$ ipython --no-banner

In [1]: import numpy as np

In [2]: import numpy.linalg as la

In [3]: np.set_printoptions(suppress=True, linewidth=200)

In [4]: m1 = np.load("mat.npy")

In [5]: print(m1)
[[1 0 0 0 0]
 [8 1 0 0 0]
 [6 3 1 0 0]
 [3 1 6 1 0]
 [5 0 3 1 1]]

In [6]: print(round(float(la.norm(m1, 2) / la.norm(m1)), 3))
0.897

In [7]: print([round(float(x), 3) for x in la.svd(m1, compute_uv=False)[:3]])
[12.528, 5.703, 2.238]

In [8]: print(la.matrix_rank(m1, rtol=0.1))
3

In [9]: M2 = np.array([[-2, 2, -2], [2, 1, 1]])

In [10]: Z = np.kron(M2, m1)

In [11]: print(Z.shape)
(10, 15)

In [12]: Uu, sv, vt = la.svd(m1)

In [13]: print(sv.round(3))
[12.528  5.703  2.238  0.723  0.009]

In [14]: print(np.argmax(sv[:-1] / (sv[1:] + 1e-6)) + 1)
4

In [15]: M2 = Uu[:, :4] @ np.diag(sv[:4]) @ vt[:4]

In [16]: print(la.matrix_rank(M2))
4

In [17]: print(round(float(la.norm(m1 - M2, 2)), 3), np.round(sv[4], 3))
0.009 0.009

In [18]: print(np.trace(m1))
5

In [19]: print(round(float(la.det(m1)), 3))
1.0

In [20]: print(np.round(np.sort(np.abs(la.eigvals(m1))), 3))
[1. 1. 1. 1. 1.]

In [21]: print(m1 @ m1)
[[ 1  0  0  0  0]
 [16  1  0  0  0]
 [36  6  1  0  0]
 [50 20 12  1  0]
 [31 10 12  2  1]]

In [22]: la.determinant(m1)
Traceback (most recent call last):
  Cell In[22], line 1
    la.determinant(m1)
AttributeError: module 'numpy.linalg' has no attribute 'determinant'


In [23]: print(np.allclose(m1, m1.T))
False

In [24]: print(round(float(np.abs(la.eigvals(m1)).max()), 3))
1.0

In [25]: print((m1 + m1.T) / 2)
[[1.  4.  3.  1.5 2.5]
 [4.  1.  1.5 0.5 0. ]
 [3.  1.5 1.  3.  1.5]
 [1.5 0.5 3.  1.  0.5]
 [2.5 0.  1.5 0.5 1. ]]

In [26]: vec = np.array([6, 5, 0, 6, 1])

In [27]: h1 = np.maximum(m1 @ vec, 0)

In [28]: print(np.maximum(m1 @ (3 * vec), 0))
[ 18 159 153  87 111]

In [29]: print(np.round(np.tanh(m1 @ vec), 3))
[1. 1. 1. 1. 1.]

In [30]: print(np.flatnonzero(h1 > 1e-9))
[0 1 2 3 4]

In [31]: X = np.loadtxt("layer8.csv", delimiter=",")

In [32]: print(X)
[[ 7.  7.  0.]
 [ 0.  0.  2.]
 [ 1.  0.  0.]
 [ 9.  4.  0.]
 [ 1.  0.  7.]
 [ 5.  0.  1.]
 [ 1.  0.  5.]
 [ 9.  6.  0.]
 [ 9.  0.  0.]
 [ 0.  0. 10.]
 [ 5.  0.  0.]
 [ 3.  0.  6.]
 [ 7.  7.  0.]
 [ 1.  0.  0.]
 [ 0.  0. 10.]
 [ 5.  0.  0.]]

In [33]: Xs = X - X.mean(axis=0)

In [34]: vecs = la.svd(Xs)[2][:2]

In [35]: M2 = Xs - Xs @ vecs.T @ vecs

In [36]: print(np.round(np.cov(Xs @ vecs.T, rowvar=False), 3) + 0)
[[24.603  0.   ]
 [ 0.     6.296]]

In [37]: print(np.round(np.diag(vecs.T @ vecs), 3))
[0.514 0.567 0.92 ]

In [38]: print(la.norm(M2, axis=1).round(6).argmax())
8

In [39]: print(np.round(M2.std(axis=0), 3))
[1.122 1.059 0.455]

In [40]: Z = X[[8, 4]].astype(float)

In [41]: for _ in range(6):
    ...:     idx = la.norm(X[:, None] - Z, axis=-1).argmin(axis=1)
    ...:     Z = np.array([X[idx == j].mean(axis=0) for j in range(2)])
    ...: 

In [42]: print(idx)
[0 1 1 0 1 0 1 0 0 1 0 1 0 1 1 0]

In [43]: print(Z)
[[7.    3.    0.125]
 [0.875 0.    5.   ]]

In [44]: vec = np.array([3, 1, 1])

In [45]: y = X @ vec

In [46]: print(np.round(la.solve(X.T @ X, X.T @ y), 3))
[3. 1. 1.]

In [47]: print(y)
[28.  2.  3. 31. 10. 16.  8. 33. 27. 10. 15. 15. 28.  3. 10. 15.]

In [48]: print(np.round(la.pinv(X) @ X, 3) + 0)
[[1. 0. 0.]
 [0. 1. 0.]
 [0. 0. 1.]]

In [49]: print(np.round(la.lstsq(X, y)[0], 3))
[3. 1. 1.]

In [50]: rng = np.random.default_rng(83159)

In [51]: y = y + 0.05 * rng.normal(size=16)

In [52]: print(y.round(3))
[27.991  2.007  2.973 31.031  9.985 16.022  7.963 33.046 26.979 10.135 14.942 15.021 27.966  3.067  9.997 15.027]

In [53]: c, *_ = la.lstsq(X, y)

In [54]: print(c.round(3))
[3.    1.001 1.004]

In [55]: print(np.round(X.T @ (y - X @ c), 3) + 0)
[0. 0. 0.]

In [56]: print(c.round())
[3. 1. 1.]

In [57]: print([round(float(la.norm(la.solve(X.T @ X + lam * np.eye(3), X.T @ y))), 2) for lam in (0, 1, 10, 100)])
[3.32, 3.31, 3.25, 2.76]

In [58]: E = np.loadtxt("m.csv", delimiter=",")

In [59]: print(E.round(3))
[[-0.422 -1.292 -0.184 -1.456]
 [ 0.211 -1.171  1.394  0.801]
 [ 0.422 -0.979 -1.417  0.925]
 [-1.897 -0.061 -0.119  0.618]]

In [60]: idx = rng.permutation(4)

In [61]: print(idx)
[0 1 2 3]

In [62]: M2 = E[idx][:, idx]

In [63]: print(np.round(np.trace(M2), 3))
-2.391

In [64]: print(M2.round(3))
[[-0.422 -1.292 -0.184 -1.456]
 [ 0.211 -1.171  1.394  0.801]
 [ 0.422 -0.979 -1.417  0.925]
 [-1.897 -0.061 -0.119  0.618]]

In [65]: print(np.round(np.sort(np.abs(la.eigvals(M2))), 3))
[2. 2. 2. 2.]

In [66]: print(np.round(la.det(M2), 3), round(la.det(E[idx]), 3))
-16.0 -16.0

In [67]: print(np.round(np.poly(E), 3) + 0)
[  1.      2.391   0.     -9.564 -16.   ]

In [68]: print(np.round(la.eigvals(E), 3))
[ 2.   +0.j    -2.   +0.j    -1.196+1.603j -1.196-1.603j]

In [69]: print(np.round(np.einsum("ii->", E), 3))
-2.391

In [70]: data = np.array([[-3, -3, -3], [-3, -6, -6], [-3, -6, -9]])

In [71]: print(data)
[[-3 -3 -3]
 [-3 -6 -6]
 [-3 -6 -9]]

In [72]: q = data.astype(float).copy()

In [73]: for j in range(3):
    ...:     q[:, j] -= q[:, :j] @ (q[:, :j].T @ q[:, j])
    ...:     q[:, j] /= la.norm(q[:, j])
    ...: 

In [74]: print(q.round(3) + 0)
[[-0.577  0.816  0.   ]
 [-0.577 -0.408  0.707]
 [-0.577 -0.408 -0.707]]

In [75]: vals, vecs = la.eigh(data)

In [76]: vec = np.array([2, 0, 4])

In [77]: print(np.abs(data).sum(axis=1).max(), round(np.abs(vals).max(), 3))
18 15.147

In [78]: vals, vecs = la.eigh(data)

In [79]: print(np.round(la.svd(data, compute_uv=False), 3))
[15.147  1.929  0.924]

In [80]: print(np.round(vecs.T @ data @ vecs, 3) + 0)
[[-15.147   0.      0.   ]
 [  0.     -1.929   0.   ]
 [  0.      0.     -0.924]]

In [81]: print(np.round(vecs @ np.diag(vals) @ vecs.T, 3))
[[-3. -3. -3.]
 [-3. -6. -6.]
 [-3. -6. -9.]]

In [82]: print(np.round(la.eigvalsh(data @ data), 3))
[  0.854   3.722 229.424]

In [83]: print(np.round(la.eigvalsh(data + -3 * np.eye(3)), 3))
[-18.147  -4.929  -3.924]

In [84]: print(round(float(vals.sum()), 3), np.trace(data))
-18.0 -18

In [85]: print((vals > 1e-8).sum(), (vals < -1e-8).sum())
0 3

In [86]: print(vals.round(3))
[-15.147  -1.929  -0.924]

In [87]: vals, vecs = la.eig(data)

In [88]: print(np.round(np.sort(la.eigvals(data @ data)), 3))
[  0.854   3.722 229.424]

In [89]: print(np.round(data @ vecs[:, 0] - vals[0] * vecs[:, 0], 3) + 0)
[0. 0. 0.]

In [90]: print(np.round(np.sort(la.eigvals(data.T)), 3))
[-15.147  -1.929  -0.924]

In [91]: M2 = data[0, 0] * data[1:] - np.outer(data[1:, 0], data[0])

In [92]: print(M2)
[[ 0  9  9]
 [ 0  9 18]]

In [93]: print(np.flatnonzero(~M2.round(6).any(axis=1)))
[]

In [94]: A = np.load("sample4.npy")

In [95]: print(A)
[[ 2  3  4  5  6]
 [ 7  8  9 10 11]
 [12 13 14 15 16]
 [17 18 19 20 21]]

In [96]: T = np.stack([A, -1 * A, A[::-1]])

In [97]: print(np.einsum("bij,cij->bc", T, T))
[[ 3310 -3310  2060]
 [-3310  3310 -2060]
 [ 2060 -2060  3310]]

In [98]: print(la.matrix_rank(T.reshape(3, -1)))
2

In [99]: print(T.shape)
(3, 4, 5)

In [100]: print((T @ A.T).shape)
(3, 4, 4)

In [101]: rk = la.matrix_rank(A)

In [102]: print(rk)
2

In [103]: null = la.svd(A)[2][rk:].T

In [104]: print([int(la.matrix_rank(np.delete(A, i, axis=0))) for i in range(4)])
[2, 2, 2, 2]

In [105]: print(null.shape)
(5, 3)

In [106]: print(la.matrix_rank(A.T @ A), la.matrix_rank(A @ A.T))
2 2

In [107]: print([int(la.matrix_rank(A[:i])) for i in range(1, len(A) + 1)])
[1, 2, 2, 2]

In [108]: print([int(la.matrix_rank(A[:, :j + 1])) for j in range(5)])
[1, 2, 2, 2, 2]

In [109]: Uu, sv, vt = la.svd(A)

In [110]: vecs = vt[:(sv > 1e-8).sum()]

In [111]: vec = A[3] + 3 * A[2] + rng.integers(2) * np.eye(5)[1]

In [112]: print(vec)
[53. 57. 61. 65. 69.]

In [113]: print(np.round(vecs.T @ vecs, 3) + 0)
[[ 0.6  0.4  0.2  0.  -0.2]
 [ 0.4  0.3  0.2  0.1  0. ]
 [ 0.2  0.2  0.2  0.2  0.2]
 [ 0.   0.1  0.2  0.3  0.4]
 [-0.2  0.   0.2  0.4  0.6]]

In [114]: print(np.allclose(vecs.T @ vecs @ vec, vec))
True

In [115]: W0 = np.load("a.npy")

In [116]: print(W0)
[[ 0.1    0.5    1.   ]
 [ 0.    -1.5    0.6  ]
 [ 0.1   -0.4   -0.2  ]
 [-1.     1.5   -0.1  ]
 [ 0.057 -1.507  0.519]]

In [117]: vec = np.array([-3, 0, 1])

In [118]: y = W0 @ vec

In [119]: print(np.round(la.pinv(W0) @ W0, 3) + 0)
[[1. 0. 0.]
 [0. 1. 0.]
 [0. 0. 1.]]

In [120]: try:
     ...:     la.solve(W0, y)
     ...: except la.LinAlgError as e:
     ...:     print(repr(e))
     ...: 
LinAlgError('Last 2 dimensions of the array must be square')

In [121]: print(y)
[ 0.7    0.6   -0.5    2.9    0.348]

In [122]: y = y + 0.1 * rng.normal(size=5)

In [123]: print(y.round(3))
[ 0.595  0.708 -0.663  2.845  0.396]

In [124]: c, *_ = la.lstsq(W0, y)

In [125]: print(round(float(la.norm(y - W0 @ c)), 3))
0.197

In [126]: M2 = np.array([[-2, -4, -8], [2, -1, -4]])

In [127]: Z = np.kron(M2, W0)

In [128]: print(Z.shape)
(10, 9)

In [129]: M2 = np.c_[W0[:, :1] @ np.array([[-1]]), np.array([-5, -9, 6, -8, 5])]

In [130]: print(M2)
[[-0.1   -5.   ]
 [ 0.    -9.   ]
 [-0.1    6.   ]
 [ 1.    -8.   ]
 [-0.057  5.   ]]

In [131]: print(np.round(la.lstsq(W0, M2[:, 0])[0], 3) + 0)
[-1.  0.  0.]

In [132]: print(la.matrix_rank(M2))
2

In [133]: print(la.matrix_rank(np.c_[W0, M2]))
4

In [134]: print(np.round(la.norm(M2 - W0 @ la.lstsq(W0, M2)[0], axis=0), 3) + 0)
[0.    9.948]

In [135]: M = np.array([[1.0, 1.0, -0.7, 0.5, -0.3],
     ...:     [0.9, -0.7, -0.4, 0.0, -0.2],
     ...:     [1.5, 0.2, -1.2, -0.1, -1.9]])

In [136]: def softmax(z):
     ...:     e = np.exp(z - z.max(axis=-1, keepdims=True))
     ...:     return e / e.sum(axis=-1, keepdims=True)
     ...: 

In [137]: print(np.round(softmax(M[2]), 3))
[0.635 0.173 0.043 0.128 0.021]

In [138]: att = M @ M.T / np.sqrt(5)

In [139]: print(softmax(att).round(6).argmax(axis=1))
[2 2 2]

In [140]: print(np.round(softmax(att + np.triu(np.full(att.shape, -np.inf), 1)), 3))
[[1.    0.    0.   ]
 [0.394 0.606 0.   ]
 [0.118 0.076 0.806]]

In [141]: print(np.round(softmax(att)[2] @ M, 3))
[ 1.395  0.226 -1.08  -0.021 -1.582]

In [142]: print(softmax(A).sum(axis=1))
[1. 1. 1. 1.]

In [143]: print(np.round(softmax(A[0] + -1), 3))
[0.012 0.032 0.086 0.234 0.636]

In [144]: att = A @ A.T / np.sqrt(5)

In [145]: print(np.round(softmax(att + np.triu(np.full(att.shape, -np.inf), 1)), 3) + 0)
[[1. 0. 0. 0.]
 [0. 1. 0. 0.]
 [0. 0. 1. 0.]
 [0. 0. 0. 1.]]

In [146]: print(np.round(softmax(att), 3) + 0)
[[0. 0. 0. 1.]
 [0. 0. 0. 1.]
 [0. 0. 0. 1.]
 [0. 0. 0. 1.]]

In [147]: M2 = M + rng.integers(-2, 3, (3, 1)) @ rng.integers(-2, 3, (1, 5))

In [148]: print(M2.round(3))
[[ 0.   3.  -1.7 -0.5 -1.3]
 [-0.1  1.3 -1.4 -1.  -1.2]
 [ 0.5  2.2 -2.2 -1.1 -2.9]]

In [149]: print(np.round(la.svd(M2 - M, compute_uv=False), 3) + 0)
[4.899 0.    0.   ]

In [150]: K = np.load("out3.npy")

In [151]: print(K)
[[1 0 0 0 0]
 [0 1 0 0 0]
 [0 0 0 0 1]
 [0 0 1 0 0]
 [0 0 0 1 0]]

In [152]: idx = rng.permutation(5)

In [153]: print(idx)
[3 2 1 4 0]

In [154]: M2 = K[idx][:, idx]

In [155]: print(M2)
[[0 1 0 0 0]
 [0 0 0 1 0]
 [0 0 1 0 0]
 [1 0 0 0 0]
 [0 0 0 0 1]]

In [156]: print(np.diag(M2))
[0 0 1 0 1]

In [157]: print(np.round(la.det(M2), 3), np.round(la.det(K[idx]), 3))
1.0 -1.0

In [158]: print(np.round(np.sort(np.abs(la.eigvals(M2))), 3))
[1. 1. 1. 1. 1.]

In [159]: print(np.allclose(M2, K))
False

In [160]: print(np.trace(M2))
2

In [161]: u = np.array([2, 0, 2, 1, 2])

In [162]: M2 = K + np.outer(u, np.eye(5)[1])

In [163]: print(la.matrix_rank(la.inv(M2) - la.inv(K), tol=1e-8))
1

In [164]: print(la.matrix_rank(M2 - K))
1

In [165]: hat = np.triu(np.array([[9, 3, 3, 8, 1],
     ...:     [0, 4, 2, 9, 5],
     ...:     [5, 9, 4, 4, 9],
     ...:     [3, 0, 7, 6, 3],
     ...:     [0, 9, 1, 0, 9]]), 1) + np.eye(5)

In [166]: M2 = hat @ K @ la.inv(hat)

In [167]: print(M2)
[[  1.   0.   5. -27.  38.]
 [  0.   1.   7. -32.  30.]
 [  0.   0.   4.  -7. -14.]
 [  0.   0.   1.  -1.  -6.]
 [  0.   0.   0.   1.  -3.]]
